% ipython --no-banner

In [1]: import numpy as np

In [2]: np.set_printoptions(precision=2, suppress=True, linewidth=100)

In [3]: F = np.loadtxt("m.csv", delimiter=",")

In [4]: print(F)
[[0. 0. 0. 0. 0. 1. 0. 0. 2. 1.]
 [0. 0. 0. 0. 0. 2. 1. 1. 1. 2.]
 [0. 0. 0. 0. 0. 0. 0. 2. 0. 0.]
 [0. 0. 0. 0. 0. 1. 2. 2. 1. 1.]
 [0. 0. 0. 0. 0. 2. 1. 1. 1. 1.]
 [1. 2. 0. 1. 2. 0. 0. 0. 0. 0.]
 [0. 1. 0. 2. 1. 0. 0. 0. 0. 0.]
 [0. 1. 2. 2. 1. 0. 0. 0. 0. 0.]
 [2. 1. 0. 1. 1. 0. 0. 0. 0. 0.]
 [1. 2. 0. 1. 1. 0. 0. 0. 0. 0.]]

In [5]: w1 = np.array([[2, -2, -1],
   ...:     [2, 0, -2],
   ...:     [0, 1, 0],
   ...:     [1, 1, 2],
   ...:     [-2, 0, 2],
   ...:     [2, -1, 2],
   ...:     [-2, 0, -2],
   ...:     [0, -2, 1],
   ...:     [1, -1, 0],
   ...:     [1, 0, 2]])

In [6]: c = np.array([-1, -4, -1])

In [7]: H = np.maximum(F @ w1 + c, 0)

In [8]: print(np.linalg.matrix_rank(H))
2

In [9]: print((H > 0).mean(axis=0))
[0.8 0.  0.7]

In [10]: print(H)
[[4. 0. 3.]
 [4. 0. 6.]
 [0. 0. 1.]
 [0. 0. 1.]
 [3. 0. 4.]
 [2. 0. 0.]
 [1. 0. 3.]
 [1. 0. 3.]
 [4. 0. 0.]
 [4. 0. 0.]]

In [11]: print((H > 0).astype(int))
[[1 0 1]
 [1 0 1]
 [0 0 1]
 [0 0 1]
 [1 0 1]
 [1 0 0]
 [1 0 1]
 [1 0 1]
 [1 0 0]
 [1 0 0]]

In [12]: basis = np.array([[-4, -1], [4, -5], [-3, -2]])

In [13]: print((H @ basis).round(6).argmax(axis=1))
[1 1 1 1 1 1 1 1 1 1]

In [14]: print(H @ basis)
[[-25. -10.]
 [-34. -16.]
 [ -3.  -2.]
 [ -3.  -2.]
 [-24. -11.]
 [ -8.  -2.]
 [-13.  -7.]
 [-13.  -7.]
 [-16.  -4.]
 [-16.  -4.]]

In [15]: r0 = np.array([-3, -1, -2, 3, 2, -3, -2, 3, 2, -3])

In [16]: Y = F + np.outer(r0, np.eye(10)[7])

In [17]: print(np.linalg.matrix_rank(Y - F))
1

In [18]: print(round(np.linalg.det(Y) / np.linalg.det(F), 2), np.round(1 + np.linalg.solve(F, r0)[7], 2))
-0.0 0.0

In [19]: ev, V = np.linalg.eigh(F)

In [20]: print(np.abs(V[:, -1]).round(6).argmax())
1

In [21]: print(np.unique(ev.round(6) + 0, return_counts=True)[1])
[1 1 1 1 1 1 1 1 1 1]

In [22]: print(round(ev.sum(), 2), np.trace(F))
0.0 0.0

In [23]: r0, v = F[2], F[4]

In [24]: print(r0 @ r0)
4.0

In [25]: pr = (r0 @ v) / (r0 @ r0) * r0

In [26]: print(pr)
[0. 0. 0. 0. 0. 0. 0. 1. 0. 0.]

In [27]: print(np.linalg.matrix_rank(np.outer(r0, v)))
1

In [28]: print(np.outer(r0, v))
[[0. 0. 0. 0. 0. 0. 0. 0. 0. 0.]
 [0. 0. 0. 0. 0. 0. 0. 0. 0. 0.]
 [0. 0. 0. 0. 0. 0. 0. 0. 0. 0.]
 [0. 0. 0. 0. 0. 0. 0. 0. 0. 0.]
 [0. 0. 0. 0. 0. 0. 0. 0. 0. 0.]
 [0. 0. 0. 0. 0. 0. 0. 0. 0. 0.]
 [0. 0. 0. 0. 0. 0. 0. 0. 0. 0.]
 [0. 0. 0. 0. 0. 4. 2. 2. 2. 2.]
 [0. 0. 0. 0. 0. 0. 0. 0. 0. 0.]
 [0. 0. 0. 0. 0. 0. 0. 0. 0. 0.]]

In [29]: print(round(float(np.linalg.norm(r0 + v) ** 2 + np.linalg.norm(r0 - v) ** 2), 2))
24.0

In [30]: vec = np.array([1, 1, 1, 3, 3, 2, 0, 0, 0, 2])

In [31]: rhs = F @ vec

In [32]: print(rhs)
[ 4.  8.  0.  4.  6. 12. 10. 12.  9.  9.]

In [33]: print(np.linalg.solve(F, rhs))
[1. 1. 1. 3. 3. 2. 0. 0. 0. 2.]

In [34]: feats = np.loadtxt("arr.csv", delimiter=",")

In [35]: print(feats)
[[ 9.  0. 12.  9. 12.]
 [ 9.  0. 12.  9. 12.]
 [ 0.  0.  0.  0.  0.]
 [ 0.  0.  0.  0.  0.]
 [ 0.  0.  0.  0.  0.]
 [12.  0. 16. 12. 16.]]

In [36]: print(round(float(np.linalg.norm(feats, 1)), 2), round(np.linalg.norm(feats, np.inf), 2))
40.0 56.0

In [37]: print(round(float(np.linalg.norm(feats, "nuc")), 2))
41.23

In [38]: print(np.linalg.norm(feats, axis=0))
[17.49  0.   23.32 17.49 23.32]

In [39]: print(np.round(np.linalg.norm(feats, 2), 2))
41.23

In [40]: print(np.linalg.norm(feats, axis=1))
[21.21 21.21  0.    0.    0.   28.28]

In [41]: print(feats[0] @ feats[4])
0.0

In [42]: print(np.allclose(feats[:-1].T @ np.linalg.lstsq(feats[:-1].T, feats[-1])[0], feats[-1]))
True

In [43]: print(np.linalg.lstsq(feats[:-1].T, feats[-1])[2])
1

In [44]: print(round(float(np.trace(np.linalg.pinv(feats) @ feats)), 2))
1.0

In [45]: print(np.linalg.matrix_rank(feats, rtol=0.1))
1

In [46]: print(round(float(np.linalg.norm(feats, 2) / np.linalg.norm(feats)), 2))
1.0

In [47]: vec = np.array([1, 2, -2, -1, 2])

In [48]: print(np.sign((feats @ vec).round(6)))
[0. 0. 0. 0. 0. 0.]

In [49]: print(feats @ vec)
[0. 0. 0. 0. 0. 0.]

In [50]: ev, V = np.linalg.eigh(F)

In [51]: vec = np.array([-4, -3, -2, -2, -5, 4, 3, 4, 1, -2])

In [52]: print(np.round(vec @ F @ vec / (vec @ vec), 2), round(ev[0], 2), round(float(ev[-1]), 2))
-3.31 -5.59 5.59

In [53]: print(np.round(np.linalg.eigvalsh(F[1:, 1:]), 2) + 0)
[-5.32 -2.07 -1.03 -0.59  0.    0.59  1.03  2.07  5.32]

In [54]: print(np.abs(F).sum(axis=1).max(), np.round(np.abs(ev).max(), 2))
7.0 5.59

In [55]: print((np.sign(V[:, -1].round(6)) == np.sign(V[0, -1].round(6))).astype(int))
[1 1 1 1 1 1 1 1 1 1]

In [56]: A = np.load("block17.npy")

In [57]: print(A)
[[-2. -2.  1. -3.  0.  3.  2.  2.  2.  3.]
 [ 2.  1.  1.  2. -1.  1.  0. -2.  1.  3.]
 [ 1. -1.  0. -2. -1. -3.  2.  2.  0.  3.]
 [-3.  0. -2. -2. -2.  3.  2. -1.  3.  2.]
 [-3.  0. -3.  2. -1.  0.  0.  3.  2.  2.]
 [-3.  0.  1. -1.  2.  3.  3.  3.  1.  0.]
 [-2.  3. -2.  2.  1. -2.  3. -2.  1.  2.]
 [-1. -1.  2.  1.  2. -1.  1. -2.  2.  3.]
 [ 0.  0.  0.  0.  0.  0.  0.  0.  1. -2.]
 [ 0.  0.  0.  0.  0.  0.  0.  0.  2. -2.]]

In [58]: q, Rm = np.linalg.qr(A)

In [59]: print(np.abs(np.diag(Rm)))
[6.4  4.   3.76 4.01 2.19 3.69 1.32 1.34 2.24 0.89]

In [60]: print(np.round(q @ Rm, 2) + 0)
[[-2. -2.  1. -3.  0.  3.  2.  2.  2.  3.]
 [ 2.  1.  1.  2. -1.  1.  0. -2.  1.  3.]
 [ 1. -1.  0. -2. -1. -3.  2.  2.  0.  3.]
 [-3.  0. -2. -2. -2.  3.  2. -1.  3.  2.]
 [-3.  0. -3.  2. -1.  0.  0.  3.  2.  2.]
 [-3.  0.  1. -1.  2.  3.  3.  3.  1.  0.]
 [-2.  3. -2.  2.  1. -2.  3. -2.  1.  2.]
 [-1. -1.  2.  1.  2. -1.  1. -2.  2.  3.]
 [ 0.  0.  0.  0.  0.  0.  0.  0.  1. -2.]
 [ 0.  0.  0.  0.  0.  0.  0.  0.  2. -2.]]

In [61]: r0 = np.array([7, 9, 6, 1, 1, 5, 7, 4, 9, 6])

In [62]: Y = A + np.outer(r0, np.eye(10)[1])

In [63]: print(Y)
[[-2.  5.  1. -3.  0.  3.  2.  2.  2.  3.]
 [ 2. 10.  1.  2. -1.  1.  0. -2.  1.  3.]
 [ 1.  5.  0. -2. -1. -3.  2.  2.  0.  3.]
 [-3.  1. -2. -2. -2.  3.  2. -1.  3.  2.]
 [-3.  1. -3.  2. -1.  0.  0.  3.  2.  2.]
 [-3.  5.  1. -1.  2.  3.  3.  3.  1.  0.]
 [-2. 10. -2.  2.  1. -2.  3. -2.  1.  2.]
 [-1.  3.  2.  1.  2. -1.  1. -2.  2.  3.]
 [ 0.  9.  0.  0.  0.  0.  0.  0.  1. -2.]
 [ 0.  6.  0.  0.  0.  0.  0.  0.  2. -2.]]

In [64]: print(np.linalg.matrix_rank(np.linalg.inv(Y) - np.linalg.inv(A), tol=1e-8))
1

In [65]: print(round(float(np.linalg.det(Y) / np.linalg.det(A)), 2), np.round(1 + np.linalg.solve(A, r0)[1], 2))
-63.53 -63.53

In [66]: cov = Y.T @ Y

In [67]: print(np.trace(cov), (Y ** 2).sum())
712.0 712.0

In [68]: print((Y @ Y.T).shape)
(10, 10)

In [69]: print(np.allclose(cov, cov.T))
True

In [70]: T = np.stack([A, 5 * A, A[::-1]])

In [71]: print((T @ A.T).shape)
(3, 10, 10)

In [72]: arr = np.loadtxt("test19.csv", delimiter=",")

In [73]: print(arr)
[[4. 0. 0. 0. 0. 0. 0. 0. 0. 0. 0.]
 [0. 3. 0. 0. 0. 0. 0. 0. 0. 0. 0.]
 [3. 3. 1. 0. 0. 0. 0. 0. 0. 0. 0.]
 [0. 0. 2. 2. 0. 0. 0. 0. 0. 0. 0.]
 [5. 4. 2. 0. 3. 0. 0. 0. 0. 0. 0.]
 [5. 4. 2. 1. 4. 4. 0. 0. 0. 0. 0.]
 [0. 0. 4. 3. 2. 0. 3. 0. 0. 0. 0.]
 [0. 1. 2. 2. 4. 3. 2. 0. 0. 0. 0.]
 [4. 2. 3. 0. 1. 4. 1. 4. 0. 0. 0.]
 [4. 0. 3. 1. 4. 0. 4. 0. 4. 4. 0.]
 [3. 5. 4. 1. 5. 5. 3. 5. 4. 3. 1.]]

In [74]: left, sigma, Vh = np.linalg.svd(arr, full_matrices=False)

In [75]: print(np.abs(left[:, 0]).round(6).argmax())
10

In [76]: print(np.round(Vh @ Vh.T, 2) + 0)
[[1. 0. 0. 0. 0. 0. 0. 0. 0. 0. 0.]
 [0. 1. 0. 0. 0. 0. 0. 0. 0. 0. 0.]
 [0. 0. 1. 0. 0. 0. 0. 0. 0. 0. 0.]
 [0. 0. 0. 1. 0. 0. 0. 0. 0. 0. 0.]
 [0. 0. 0. 0. 1. 0. 0. 0. 0. 0. 0.]
 [0. 0. 0. 0. 0. 1. 0. 0. 0. 0. 0.]
 [0. 0. 0. 0. 0. 0. 1. 0. 0. 0. 0.]
 [0. 0. 0. 0. 0. 0. 0. 1. 0. 0. 0.]
 [0. 0. 0. 0. 0. 0. 0. 0. 1. 0. 0.]
 [0. 0. 0. 0. 0. 0. 0. 0. 0. 1. 0.]
 [0. 0. 0. 0. 0. 0. 0. 0. 0. 0. 1.]]

In [77]: print(np.round(sigma / sigma[0], 2) + 0)
[1.   0.43 0.34 0.3  0.23 0.19 0.08 0.07 0.04 0.01 0.  ]

In [78]: print(np.abs(Vh[0]))
[0.46 0.38 0.38 0.13 0.44 0.34 0.24 0.23 0.2  0.17 0.03]

In [79]: print(left.shape, sigma.shape, Vh.shape)
(11, 11) (11,) (11, 11)

In [80]: print(sigma.round(2) + 0)
[19.62  8.42  6.73  5.79  4.42  3.8   1.65  1.33  0.8   0.25  0.  ]

In [81]: left, sigma, Vh = np.linalg.svd(arr)

In [82]: V = Vh[:(sigma > 1e-8).sum()]

In [83]: rng = np.random.default_rng(56)

In [84]: vec = arr[4] + 2 * arr[2] + rng.integers(2) * np.eye(11)[5]

In [85]: print(vec)
[11. 10.  4.  0.  3.  0.  0.  0.  0.  0.  0.]

In [86]: print(np.diag(V.T @ V))
[1.   1.   1.   1.   1.   1.   1.   1.   0.67 0.67 0.67]

In [87]: print(np.round(np.linalg.norm(vec - V.T @ V @ vec), 2))
0.0

In [88]: print(np.allclose(arr @ arr.T, arr.T @ arr))
False

In [89]: print((arr + arr.T) / 2)
[[4.  0.  1.5 0.  2.5 2.5 0.  0.  2.  2.  1.5]
 [0.  3.  1.5 0.  2.  2.  0.  0.5 1.  0.  2.5]
 [1.5 1.5 1.  1.  1.  1.  2.  1.  1.5 1.5 2. ]
 [0.  0.  1.  2.  0.  0.5 1.5 1.  0.  0.5 0.5]
 [2.5 2.  1.  0.  3.  2.  1.  2.  0.5 2.  2.5]
 [2.5 2.  1.  0.5 2.  4.  0.  1.5 2.  0.  2.5]
 [0.  0.  2.  1.5 1.  0.  3.  1.  0.5 2.  1.5]
 [0.  0.5 1.  1.  2.  1.5 1.  0.  2.  0.  2.5]
 [2.  1.  1.5 0.  0.5 2.  0.5 2.  0.  2.  2. ]
 [2.  0.  1.5 0.5 2.  0.  2.  0.  2.  4.  1.5]
 [1.5 2.5 2.  0.5 2.5 2.5 1.5 2.5 2.  1.5 1. ]]

In [90]: print(np.trace(arr))
25.0

In [91]: print(round(float(np.linalg.det(arr)), 2))
0.0

In [92]: print(np.linalg.matrix_power(arr, 4))
[[  256.     0.     0.     0.     0.     0.     0.     0.     0.     0.     0.]
 [    0.    81.     0.     0.     0.     0.     0.     0.     0.     0.     0.]
 [  255.   120.     1.     0.     0.     0.     0.     0.     0.     0.     0.]
 [  210.   150.    30.    16.     0.     0.     0.     0.     0.     0.     0.]
 [ 1145.   636.    80.     0.    81.     0.     0.     0.     0.     0.     0.]
 [ 3596.  2366.   600.   120.   700.   256.     0.     0.     0.     0.     0.]
 [ 1522.  1122.   446.   195.   216.     0.    81.     0.     0.     0.     0.]
 [ 3226.  2307.   726.   214.   660.   192.    54.     0.     0.     0.     0.]
 [ 4872.  3471.  1257.   393.  1249.   448.    99.     0.     0.     0.     0.]
 [ 8223.  5425.  3329.  1384.  2872.  1152.  1072.   256.   256.   256.     0.]
 [13770.  9822.  4873.  1839.  4624.  1892.  1162.   261.   256.   255.     1.]]

In [93]: r = np.linalg.matrix_rank(arr)

In [94]: print(r)
10

In [95]: null = np.linalg.svd(arr)[2][r:].T

In [96]: print(np.round(arr @ null, 2) + 0)
[[0.]
 [0.]
 [0.]
 [0.]
 [0.]
 [0.]
 [0.]
 [0.]
 [0.]
 [0.]
 [0.]]

In [97]: E = np.load("mat.npy")

In [98]: print(E)
[[   1   -1    1   -1]
 [   1    0    0    0]
 [   1    1    1    1]
 [   1    2    4    8]
 [   1    3    9   27]
 [   1    4   16   64]
 [   1    5   25  125]
 [   1    6   36  216]
 [   1    7   49  343]
 [   1    8   64  512]
 [   1    9   81  729]
 [   1   10  100 1000]
 [   1   11  121 1331]
 [   1   12  144 1728]
 [   1   13  169 2197]
 [   1   14  196 2744]]

In [99]: Y = E / np.sqrt((E ** 2).mean(axis=1, keepdims=True))

In [100]: print(np.linalg.matrix_rank(Y) == np.linalg.matrix_rank(E))
True

In [101]: print(np.linalg.norm(Y, axis=1))
[2. 2. 2. 2. 2. 2. 2. 2. 2. 2. 2. 2. 2. 2. 2. 2.]

In [102]: print(round(float(np.linalg.norm(E, 2) / np.linalg.norm(E)), 2))
1.0

In [103]: print([round(float(x), 2) for x in np.linalg.svd(E, compute_uv=False)[:3]])
[4383.76, 60.26, 3.58]

In [104]: left, sigma, Vh = np.linalg.svd(E)

In [105]: print(sigma)
[4383.76   60.26    3.58    1.77]

In [106]: print(np.argmax(sigma[:-1] / (sigma[1:] + 1e-6)) + 1)
1

In [107]: Y = left[:, :1] @ np.diag(sigma[:1]) @ Vh[:1]

In [108]: print(np.round(np.linalg.norm(E - Y, 2), 2), round(float(sigma[1]), 2))
60.26 60.26

In [109]: print(np.linalg.matrix_rank(Y))
1

In [110]: print(round(np.linalg.norm(E - Y) / np.linalg.norm(E), 2))
0.01

In [111]: data = np.array([[12.0, -8.0, 6.0, -2.0],
     ...:     [12.0, -8.0, 8.0, -4.0],
     ...:     [-6.0, 4.0, 0.0, -2.0],
     ...:     [-6.0, 4.0, -2.0, 0.0]])

In [112]: print(data)
[[12. -8.  6. -2.]
 [12. -8.  8. -4.]
 [-6.  4.  0. -2.]
 [-6.  4. -2.  0.]]

In [113]: print((data - data.T) / 2)
[[  0. -10.   6.   2.]
 [ 10.   0.   2.  -4.]
 [ -6.  -2.   0.   0.]
 [ -2.   4.   0.   0.]]

In [114]: print(data @ data)
[[ 24. -16.  12.  -4.]
 [ 24. -16.  16.  -8.]
 [-12.   8.   0.  -4.]
 [-12.   8.  -4.   0.]]

In [115]: print(np.linalg.matrix_power(data, 4))
[[ 96. -64.  48. -16.]
 [ 96. -64.  64. -32.]
 [-48.  32.   0. -16.]
 [-48.  32. -16.   0.]]

In [116]: print(np.allclose(data, data.T))
False

In [117]: r = np.linalg.matrix_rank(data)

In [118]: print(r)
2

In [119]: null = np.linalg.svd(data)[2][r:].T

In [120]: print(null.shape)
(4, 2)

In [121]: print([int(np.linalg.matrix_rank(data[:, :j + 1])) for j in range(4)])
[1, 1, 2, 2]

In [122]: print([int(np.linalg.matrix_rank(data[:i])) for i in range(1, len(data) + 1)])
[1, 2, 2, 2]

In [123]: print([round(float(x), 2) for x in np.linalg.svd(data, compute_uv=False)[:3]])
[24.98, 4.92, 0.0]

In [124]: print(np.argsort(-np.linalg.norm(data, axis=0).round(6), kind="stable")[:3])
[0 1 2]

In [125]: print(np.linalg.cond(data) > 100)
True

In [126]: print(round(np.linalg.norm(data, 2) / np.linalg.norm(data), 2))
0.98

In [127]: hat = np.triu(np.array([[-1, 1, 2, 2], [2, 2, 0, -1], [0, 2, 2, -3], [-3, -1, 1, 3]]), 1) + np.eye(4)

In [128]: Y = hat @ data @ np.linalg.inv(hat)

In [129]: print(np.trace(Y), np.trace(data))
4.0 4.0

In [130]: print(round(np.linalg.det(Y), 2))
0.0

In [131]: print(np.round(np.poly(Y), 2) + 0)
[ 1. -4.  4.  0.  0.]
